>>> import numpy as np
>>> import numpy.linalg as la
>>> np.set_printoptions(precision=3, suppress=True, linewidth=100, legacy="1.25")
>>> F = np.loadtxt("data.csv", delimiter=",")
>>> F
array([[ 0.9  ,  1.4  , -0.9  ,  1.3  , -1.9  , -0.3  , -0.3  ,  0.8  ,  0.3  , -0.4  , -2.6  ,
        -1.8  ],
       [ 1.6  ,  0.7  , -1.1  , -0.7  , -1.1  ,  0.2  , -0.3  ,  0.9  ,  0.5  ,  0.3  ,  0.   ,
        -0.3  ],
       [ 0.194,  0.939,  0.572,  0.266, -0.616,  1.616,  0.746, -0.872,  0.476,  0.913,  1.153,
        -0.162],
       [ 0.8  ,  0.1  , -0.8  ,  1.   , -1.8  ,  0.2  , -0.4  ,  2.3  , -0.4  , -0.5  , -0.9  ,
         0.5  ],
       [-0.1  ,  1.1  ,  0.6  ,  0.1  , -0.9  ,  1.5  ,  0.6  , -0.9  ,  0.   ,  0.8  ,  0.1  ,
        -0.2  ]])
>>> x0 = np.array([0, 3, -1, -1, 3, 3, 1, 0, 3, -3, -2, 3])
>>> h = np.maximum(F @ x0, 0)
>>> np.maximum(F @ x0, 0) - np.maximum(-F @ x0, 0)
array([-1.2  ,  0.6  ,  1.622, -1.5  ,  1.8  ])
>>> h
array([0.   , 0.6  , 1.622, 0.   , 1.8  ])
>>> rng = np.random.default_rng(449)
>>> M2 = F + rng.integers(-2, 3, (5, 4)) @ rng.integers(-2, 3, (4, 12))
>>> M2
array([[ 3.9  , -1.6  , -0.9  ,  1.3  , -4.9  , -6.3  ,  2.7  , -2.2  ,  1.3  , -0.4  ,  1.4  ,
        -8.8  ],
       [-5.4  ,  7.7  , -9.1  , -0.7  , -2.1  , -5.8  , -3.3  ,  7.9  , -4.5  , -3.7  ,  0.   ,
        -5.3  ],
       [-0.806,  1.939, -3.428, -4.734,  1.384, -6.384,  1.746,  0.128,  0.476,  3.913, -3.847,
        -0.162],
       [-8.2  ,  3.1  , -4.8  ,  1.   , -4.8  , -1.8  , -7.4  ,  7.3  , -3.4  , -2.5  , -2.9  ,
        -0.5  ],
       [ 3.9  ,  0.1  ,  2.6  ,  4.1  , -2.9  ,  3.5  ,  3.6  , -2.9  ,  0.   , -2.2  ,  7.1  ,
        -5.2  ]])
>>> M2 - F
array([[ 3., -3.,  0.,  0., -3., -6.,  3., -3.,  1.,  0.,  4., -7.],
       [-7.,  7., -8.,  0., -1., -6., -3.,  7., -5., -4.,  0., -5.],
       [-1.,  1., -4., -5.,  2., -8.,  1.,  1.,  0.,  3., -5.,  0.],
       [-9.,  3., -4.,  0., -3., -2., -7.,  5., -3., -2., -2., -1.],
       [ 4., -1.,  2.,  4., -2.,  2.,  3., -2.,  0., -3.,  7., -5.]])
>>> np.abs(M2 - F).sum(axis=1)
array([33., 53., 31., 41., 35.])
>>> W1 = np.array([[2, 1, -2, 0],
...     [-1, -2, 2, 2],
...     [0, -3, 3, 0],
...     [-3, -3, 2, 0],
...     [-2, -1, -1, -3],
...     [0, -2, 2, -2],
...     [-2, 1, 2, -1],
...     [-1, -3, -1, -2],
...     [2, 2, 3, -3],
...     [2, 0, -3, 0],
...     [0, 3, -2, -3],
...     [3, 1, 3, 2]])
>>> beta = np.array([-5, 0, 4, 9])
>>> hid = np.maximum(F @ W1 + beta, 0)
>>> (hid > 0).mean(axis=0)
array([0.2, 0.4, 0.8, 1. ])
>>> la.matrix_rank(hid)
4
>>> hid
array([[ 0.   ,  0.   ,  6.7  , 20.1  ],
       [ 2.2  ,  4.   ,  0.   ,  9.7  ],
       [ 0.   ,  0.797,  9.847,  5.281],
       [ 0.   ,  0.   ,  4.9  , 14.9  ],
       [ 0.   ,  0.   , 11.2  , 11.4  ]])
>>> C = np.array([[-3, -5, 3], [-5, 0, 1], [0, -5, 1], [2, -5, -3]])
>>> hid @ C
array([[  40.2  , -134.   ,  -53.6  ],
       [  -7.2  ,  -59.5  ,  -18.5  ],
       [   6.577,  -75.64 ,   -5.199],
       [  29.8  ,  -99.   ,  -39.8  ],
       [  22.8  , -113.   ,  -23.   ]])
>>> print((hid @ C).round(6).argmax(axis=1))
[0 0 0 0 0]
>>> W1 @ C
array([[-11,   0,   5],
       [ 17, -15,  -9],
       [ 15, -15,   0],
       [ 24,   5, -10],
       [  5,  30,   1],
       [  6,   0,   6],
       [ -1,   5,   0],
       [ 14,  20,  -1],
       [-22, -10,  20],
       [ -6,   5,   3],
       [-21,  25,  10],
       [-10, -40,   7]])
>>> arr = np.load("run15.npy")
>>> arr
array([[  7.478, -10.472, -19.875,   8.41 ],
       [  7.446, -10.382, -19.748,   8.316],
       [  6.916,  -8.917, -17.655,   6.796],
       [  5.916,  -6.389, -13.89 ,   4.187],
       [  4.637,  -3.635,  -9.448,   1.386],
       [  4.109,  -2.671,  -7.753,   0.425],
       [  4.103,  -2.661,  -7.734,   0.415],
       [  4.069,  -2.602,  -7.628,   0.357],
       [  3.211,  -1.286,  -5.083,  -0.91 ],
       [  3.206,  -1.279,  -5.069,  -0.916],
       [  3.059,  -1.086,  -4.661,  -1.094],
       [  1.942,   0.042,  -1.871,  -2.028],
       [  1.837,   0.115,  -1.641,  -2.071],
       [  1.498,   0.302,  -0.947,  -2.15 ],
       [  1.479,   0.311,  -0.911,  -2.151],
       [  1.435,   0.329,  -0.827,  -2.153],
       [  1.34 ,   0.365,  -0.651,  -2.15 ],
       [  1.134,   0.42 ,  -0.296,  -2.112],
       [  0.793,   0.44 ,   0.2  ,  -1.933],
       [  0.723,   0.432,   0.284,  -1.875],
       [  0.294,   0.272,   0.597,  -1.275],
       [  0.29 ,   0.269,   0.597,  -1.266],
       [  0.112,   0.128,   0.515,  -0.781],
       [  0.046,   0.059,   0.38 ,  -0.492],
       [  0.023,   0.031,   0.286,  -0.343],
       [  0.004,   0.006,  -0.138,   0.128],
       [  0.025,   0.041,  -0.368,   0.305],
       [  0.098,   0.18 ,  -0.789,   0.534],
       [  0.312,   0.653,  -1.53 ,   0.688],
       [  0.502,   1.131,  -2.005,   0.624],
       [  0.545,   1.244,  -2.099,   0.594],
       [  0.691,   1.647,  -2.394,   0.463],
       [  0.853,   2.114,  -2.681,   0.271],
       [  1.251,   3.36 ,  -3.26 ,  -0.362],
       [  1.44 ,   3.993,  -3.484,  -0.727],
       [  1.696,   4.886,  -3.745,  -1.276],
       [  1.782,   5.198,  -3.823,  -1.474],
       [  1.841,   5.412,  -3.874,  -1.613],
       [  2.902,   9.598,  -4.471,  -4.533],
       [  3.484,  12.125,  -4.587,  -6.423],
       [  3.813,  13.616,  -4.597,  -7.567],
       [  3.887,  13.958,  -4.594,  -7.833],
       [  4.029,  14.622,  -4.583,  -8.349],
       [  4.561,  17.174,  -4.484, -10.363],
       [  5.796,  23.497,  -3.934, -15.491],
       [  6.369,  26.604,  -3.541, -18.066]])
>>> M2 = np.array([[-2, -3], [-2, -1], [1, -2], [2, 1]])
>>> print(np.vstack([arr, M2.T]).shape)
(48, 4)
